$ python -q
>>> import numpy as np
>>> from numpy import linalg as LA
>>> np.set_printoptions(precision=4, suppress=True, linewidth=100, sign=" ")
>>> data = np.load("layer17.npy")
>>> data
array([[-1.,  1.,  0.,  0.],
       [ 0., -1.,  1.,  0.],
       [ 0.,  0., -1.,  1.],
       [ 0.,  0.,  0., -1.]])
>>> rng = np.random.default_rng(76)
>>> out = data + rng.integers(-2, 3, (4, 3)) @ rng.integers(-2, 3, (3, 4))
>>> out
array([[ 3., -1.,  4., -2.],
       [ 0., -3., -1.,  2.],
       [ 4., -5., -1.,  0.],
       [-4.,  4., -2., -1.]])
>>> np.abs(out - data).sum(axis=1)
array([ 12.,   6.,  10.,  10.])
>>> out - data
array([[ 4., -2.,  4., -2.],
       [ 0., -2., -2.,  2.],
       [ 4., -5.,  0., -1.],
       [-4.,  4., -2.,  0.]])
>>> np.round(LA.svd(out - data, compute_uv=False), 4) + 0
array([ 10.1725,   4.9216,   1.5159,   0.    ])
>>> round(float(LA.norm(data, "nuc")), 4)
4.7588
>>> round(LA.norm(data, 2), 4)
np.float64(1.8794)
>>> np.round(LA.norm(data) ** 2 / LA.norm(data, 2) ** 2, 4)
np.float64(1.9818)
>>> data[3] @ data[1]
np.float64(0.0)
>>> round(float(LA.norm(data, 1)), 4), np.round(LA.norm(data, np.inf), 4)
(2.0, np.float64(2.0))
>>> LA.norm(data, axis=1).argmax()
np.int64(0)
>>> vec = np.array([2, 0, 1, 1])
>>> target = data @ vec
>>> target
array([-2.,  1.,  0., -1.])
>>> LA.solve(data, target)
array([ 2., -0.,  1.,  1.])
>>> LA.solve(data, data[:, 2])
array([-0., -0.,  1., -0.])
>>> out = np.array([[-5, -6, 8], [-3, -4, -7]])
>>> C = np.kron(out, data)
>>> LA.matrix_rank(C)
np.int64(8)
>>> out = data / LA.norm(data, axis=1, keepdims=True)
>>> gram = out @ out.T
>>> (np.abs(gram) > 0.9).astype(int)
array([[ 1,  0,  0,  0],
       [ 0,  1,  0,  0],
       [ 0,  0,  1,  0],
       [ 0,  0,  0,  1]])
>>> (gram - 2 * np.eye(4)).round(6).argmax(axis=1)
array([ 2,  3,  0,  0])
>>> gram
array([[ 1.    , -0.5   ,  0.    ,  0.    ],
       [-0.5   ,  1.    , -0.5   ,  0.    ],
       [ 0.    , -0.5   ,  1.    , -0.7071],
       [ 0.    ,  0.    , -0.7071,  1.    ]])
>>> A = np.loadtxt("m.csv", delimiter=",")
>>> A
array([[ 1.    ,  0.    ,  0.    ,  0.    ],
       [ 0.    ,  0.5   ,  0.5   ,  0.    ],
       [ 0.    ,  0.    ,  1.    ,  0.    ],
       [ 0.3333,  0.    ,  0.    ,  0.6667]])
>>> vec = np.array([-2, -6, -3, -3])
>>> target = A @ vec
>>> b, lr = np.zeros(4), 1 / LA.norm(A, 2) ** 2
>>> for i in range(60):
...     b -= lr * A.T @ (A @ b - target)
...     if i % 10 == 0: print(i, round(LA.norm(A @ b - target), 4))
... 
0 2.1887
10 0.3985
20 0.082
30 0.0169
40 0.0035
50 0.0007
>>> b
array([-2.    , -5.9996, -3.0001, -3.    ])
>>> T = np.stack([data, -2 * data, data[::-1]])
>>> T.shape
(3, 4, 4)
>>> LA.norm(T, axis=(1, 2))
array([ 2.6458,  5.2915,  2.6458])
>>> LA.matrix_rank(T.reshape(3, -1))
np.int64(2)
>>> T.sum(axis=0)
array([[ 1., -1.,  0., -1.],
       [ 0.,  1., -2.,  1.],
       [ 0., -1.,  2., -1.],
       [-1.,  1.,  0.,  1.]])
>>> vec = np.array([1, 3, 0, -3])
>>> A @ (2 * vec)
array([ 2.    ,  3.    ,  0.    , -3.3336])
>>> (A * vec).sum(axis=1)
array([ 1.    ,  1.5   ,  0.    , -1.6668])
>>> LA.norm(A @ vec) <= LA.norm(A, 2) * LA.norm(vec) + 1e-9
np.True_
>>> np.sign((A @ vec).round(6))
array([ 1.,  1.,  0., -1.])
>>> A * vec
array([[ 1.    ,  0.    ,  0.    , -0.    ],
       [ 0.    ,  1.5   ,  0.    , -0.    ],
       [ 0.    ,  0.    ,  0.    , -0.    ],
       [ 0.3333,  0.    ,  0.    , -2.0001]])
>>> A @ np.eye(4)[3]
array([ 0.    ,  0.    ,  0.    ,  0.6667])
>>> np.einsum("ij,j->i", A, vec)
array([ 1.    ,  1.5   ,  0.    , -1.6668])
>>> A @ vec
array([ 1.    ,  1.5   ,  0.    , -1.6668])
>>> vec = np.array([1, 1, 3, 3])
>>> h = np.maximum(A @ vec, 0)
>>> np.flatnonzero(h > 1e-9)
array([ 0,  1,  2,  3])
>>> A * (h > 1e-9)[:, None]
array([[ 1.    ,  0.    ,  0.    ,  0.    ],
       [ 0.    ,  0.5   ,  0.5   ,  0.    ],
       [ 0.    ,  0.    ,  1.    ,  0.    ],
       [ 0.3333,  0.    ,  0.    ,  0.6667]])
>>> A.T @ h
array([ 1.7777,  1.    ,  4.    ,  1.5557])
>>> feats = np.loadtxt("test4.csv", delimiter=",")
>>> feats
array([[  6.,   0.,   7.],
       [  9.,   6.,  13.],
       [ 17.,  12.,  18.],
       [ 25.,  21.,  24.],
       [ 33.,  22.,  27.],
       [ 34.,  29.,  27.],
       [ 35.,  33.,  31.],
       [ 44.,  33.,  39.],
       [ 52.,  39.,  42.],
       [ 53.,  39.,  45.],
       [ 53.,  44.,  47.],
       [ 60.,  52.,  49.]])
>>> gram = feats.T @ feats
>>> np.diag(gram)
array([ 18359.,  11806.,  13457.])
>>> LA.matrix_rank(gram)
np.int64(3)
>>> w1 = np.array([[-5, -6, 3], [-3, -6, -5], [7, 6, -8]])
>>> b = np.array([1, 2, -2])
>>> act = np.maximum(feats @ w1 + b, 0)
>>> (act > 0).mean(axis=0)
array([ 0.25  ,  0.0833,  0.    ])
>>> (act > 0).astype(int)
array([[ 1,  1,  0],
       [ 1,  0,  0],
       [ 1,  0,  0],
       [ 0,  0,  0],
       [ 0,  0,  0],
       [ 0,  0,  0],
       [ 0,  0,  0],
       [ 0,  0,  0],
       [ 0,  0,  0],
       [ 0,  0,  0],
       [ 0,  0,  0],
       [ 0,  0,  0]])
>>> C = np.array([[6, 6, 1], [4, 9, 1], [1, 9, 5]])
>>> w1 @ C
array([[ -51,  -57,    4],
       [ -47, -117,  -34],
       [  58,   24,  -27]])
>>> mat = np.load("arr.npy")
>>> mat
array([[-1.,  1.,  1.,  1.],
       [ 1., -1.,  1.,  1.],
       [ 1.,  1., -1.,  1.],
       [ 1.,  1.,  1., -1.]])
>>> f, r1 = mat[0], mat[2]
>>> f @ r1
np.float64(0.0)
>>> p = (f @ r1) / (f @ f) * f
>>> p
array([-0.,  0.,  0.,  0.])
>>> LA.matrix_rank(np.outer(f, r1))
np.int64(1)
>>> [round(float(LA.det(mat[:i, :i])), 2) + 0 for i in range(1, 5)]
[-1.0, 0.0, 4.0, -16.0]
>>> round(LA.eigvalsh(mat).min(), 4)
np.float64(-2.0)
>>> vals, evecs = LA.eig(mat)
>>> np.round(mat @ evecs[:, 0] - vals[0] * evecs[:, 0], 4) + 0
array([ 0.,  0.,  0.,  0.])
>>> vals
array([-2.,  2., -2., -2.])
>>> labels = rng.permutation(4)
>>> labels
array([ 2,  0,  1,  3])
>>> out = mat[labels][:, labels]
>>> np.trace(out)
np.float64(-4.0)
>>> np.sort(np.abs(LA.eigvals(out)))
array([ 2.,  2.,  2.,  2.])
>>> np.allclose(out, mat)
True
>>> W0 = np.load("sample2.npy")
>>> W0
array([[-0.3045,  3.061 ,  4.0994],
       [-1.3424,  3.3844,  2.9745],
       [ 2.9904, -1.3018,  6.1875],
       [ 0.4302, 10.0069,  8.0845],
       [-1.5614,  5.7083,  3.7397],
       [ 0.3567, 19.7908, 12.343 ],
       [ 0.7067,  5.1937,  6.2832],
       [ 1.9066, -4.643 ,  3.3778],
       [ 2.3614,  2.4364,  7.0801],
       [-0.9089,  8.0234,  5.5662],
       [ 0.8143,  7.8178,  7.581 ],
       [-2.3702,  9.0015,  4.2149],
       [ 1.7838,  3.5082,  6.8506],
       [-1.1831, 13.89  ,  7.8384],
       [ 1.4967, 15.7045, 11.9203],
       [ 3.1954,  2.1851,  7.9877],
       [ 1.3816, 15.608 , 11.7366],
       [ 4.1873,  4.0289, 10.0196],
       [ 0.2977, -2.9349,  2.1705],
       [-0.4247,  4.2857,  4.4968],
       [ 2.3839, -1.1296,  5.5227],
       [ 2.7382,  6.7711,  9.4672],
       [ 1.2154,  0.3152,  4.7367],
       [ 2.1052,  3.7993,  7.3727],
       [ 1.3912,  1.8213,  5.621 ],
       [ 1.8405, 12.2987, 10.8267]])
>>> out = W0 / np.sqrt((W0 ** 2).mean(axis=1, keepdims=True))
>>> LA.matrix_rank(out) == LA.matrix_rank(W0)
np.True_
>>> LA.norm(out, axis=1)
array([ 1.7321,  1.7321,  1.7321,  1.7321,  1.7321,  1.7321,  1.7321,  1.7321,  1.7321,  1.7321,
        1.7321,  1.7321,  1.7321,  1.7321,  1.7321,  1.7321,  1.7321,  1.7321,  1.7321,  1.7321,
        1.7321,  1.7321,  1.7321,  1.7321,  1.7321,  1.7321])
>>> T = np.stack([W0, 4 * W0, W0[::-1]])
>>> LA.matrix_rank(T)
array([ 3,  3,  3])
>>> LA.matrix_rank(T.reshape(3, -1))
np.int64(2)
>>> f, r1 = W0[12], W0[8]
>>> round(float(f @ r1), 4)
61.2626
>>> round(float(f @ f), 4)
62.4201
>>> p = (f @ r1) / (f @ f) * f
>>> LA.matrix_rank(np.outer(f, r1))
np.int64(1)
>>> round(float((r1 - p) @ f), 4)
0.0
>>> p
array([ 1.7507,  3.4431,  6.7236])
>>> r1 - p
array([ 0.6107, -1.0067,  0.3565])
>>> np.outer(f, r1)
array([[  4.2123,   4.3461,  12.6295],
       [  8.2843,   8.5474,  24.8384],
       [ 16.177 ,  16.6908,  48.5029]])
>>> E = np.load("out2.npy")
>>> E
array([[ 12,   0,   0],
       [  7,   0,   0],
       [  0,   1,   7],
       [  0,   4,   6],
       [  6,   0,   0],
       [  0,   0,   0],
       [ 11,   0,   0],
       [  8,   0,   3],
       [ 16,   0,   0],
       [  0,   4,   6],
       [  0,   3,  13],
       [  0,   9,  11],
       [  0,   6,  12],
       [  0,   0,   0],
       [  0,   5,   0],
       [  0,  12,  10],
       [  4,   0,   8]])
>>> # rows 3 and 9 are equal
>>> d = LA.norm(E[:, None] - E[None], axis=-1)
>>> d.mean(axis=1).argmax()
np.int64(8)
>>> d[:5, :5]
array([[  0.    ,   5.    ,  13.9284,  14.    ,   6.    ],
       [  5.    ,   0.    ,   9.9499,  10.0499,   1.    ],
       [ 13.9284,   9.9499,   0.    ,   3.1623,   9.2736],
       [ 14.    ,  10.0499,   3.1623,   0.    ,   9.3808],
       [  6.    ,   1.    ,   9.2736,   9.3808,   0.    ]])
>>> LA.norm(E, axis=1)
array([ 12.    ,   7.    ,   7.0711,   7.2111,   6.    ,   0.    ,  11.    ,   8.544 ,  16.    ,
         7.2111,  13.3417,  14.2127,  13.4164,   0.    ,   5.    ,  15.6205,   8.9443])
>>> (d + 1e9 * np.eye(17)).round(6).argmin(axis=1)
array([  6,   4,   3,   9,   1,  13,   0,   1,   0,   3,  12,  12,  10,   5,   5,  11,   2])
>>> arr = np.load("mat.npy")
>>> arr
array([[ 1.    ,  0.    ,  0.    ],
       [ 0.    , -0.7071,  0.7071],
       [ 0.    , -0.7071, -0.7071]])
>>> # 2 groups of indices that never mix
>>> out = np.array([[1, 3], [1, 3]])
>>> C = np.kron(out, arr)
>>> C
array([[ 1.    ,  0.    ,  0.    ,  3.    ,  0.    ,  0.    ],
       [ 0.    , -0.7071,  0.7071,  0.    , -2.1213,  2.1213],
       [ 0.    , -0.7071, -0.7071,  0.    , -2.1213, -2.1213],
       [ 1.    ,  0.    ,  0.    ,  3.    ,  0.    ,  0.    ],
       [ 0.    , -0.7071,  0.7071,  0.    , -2.1213,  2.1213],
       [ 0.    , -0.7071, -0.7071,  0.    , -2.1213, -2.1213]])
>>> LA.matrix_rank(C)
np.int64(3)
>>> C.shape
(6, 6)
>>> LA.pinv(arr)
array([[ 1.    ,  0.    ,  0.    ],
       [ 0.    , -0.7071, -0.7071],
       [ 0.    ,  0.7071, -0.7071]])
>>> LA.norm(arr, axis=0)
array([ 1.,  1.,  1.])
>>> np.flatnonzero(LA.matrix_power((arr != 0) + (arr.T != 0) + np.eye(3), 3)[0])
array([ 0])
>>> (LA.matrix_power((arr != 0) + (arr.T != 0) + np.eye(3), 3) > 0).astype(int)
array([[ 1,  0,  0],
       [ 0,  1,  1],
       [ 0,  1,  1]])
>>> ang = np.radians(30)
>>> R = np.eye(3)
>>> R[1, 1] = R[2, 2] = np.cos(ang)
>>> R[1, 2], R[2, 1] = -np.sin(ang), np.sin(ang)
>>> R
array([[ 1.   ,  0.   ,  0.   ],
       [ 0.   ,  0.866, -0.5  ],
       [ 0.   ,  0.5  ,  0.866]])
>>> out = arr @ R.T
>>> np.abs(out - arr).max(axis=0)
array([ 0.    ,  0.4483,  0.4483])
>>> out
array([[ 1.    ,  0.    ,  0.    ],
       [ 0.    , -0.9659,  0.2588],
       [ 0.    , -0.2588, -0.9659]])
>>> np.allclose(arr @ arr.T, out @ out.T)
True
>>> F = np.load("block14.npy")
>>> F
array([[ 1, -1,  1, -1],
       [ 2, -3,  2, -3],
       [ 1, -1,  1, -1],
       [ 2, -3,  2, -3]])
>>> # column 2 repeats column 0
>>> Uu, s, Vt = LA.svd(F)
>>> evecs = Vt[:(s > 1e-8).sum()]
>>> vec = F[2] + 5 * F[3] + rng.integers(2) * np.eye(4)[3]
>>> vec
array([ 11., -16.,  11., -15.])
>>> round(LA.norm(vec - evecs.T @ evecs @ vec), 4)
np.float64(0.7071)
>>> np.diag(evecs.T @ evecs)
array([ 0.5,  0.5,  0.5,  0.5])
>>> np.allclose(evecs.T @ evecs @ vec, vec)
False
>>> F.reshape(2, -1)
array([[ 1, -1,  1, -1,  2, -3,  2, -3],
       [ 1, -1,  1, -1,  2, -3,  2, -3]])
>>> T = F.reshape(4, 2, -1)
>>> T.transpose(1, 0, 2)
array([[[ 1, -1],
        [ 2, -3],
        [ 1, -1],
        [ 2, -3]],

       [[ 1, -1],
        [ 2, -3],
        [ 1, -1],
        [ 2, -3]]])
>>> F @ LA.pinv(F) @ F
array([[ 1., -1.,  1., -1.],
       [ 2., -3.,  2., -3.],
       [ 1., -1.,  1., -1.],
       [ 2., -3.,  2., -3.]])
>>> np.allclose(F[:-1].T @ LA.lstsq(F[:-1].T, F[-1])[0], F[-1])
True
>>> try:
...     LA.inv(F)
... except LA.LinAlgError as e:
...     print("failed:", e)
... 
failed: Singular matrix
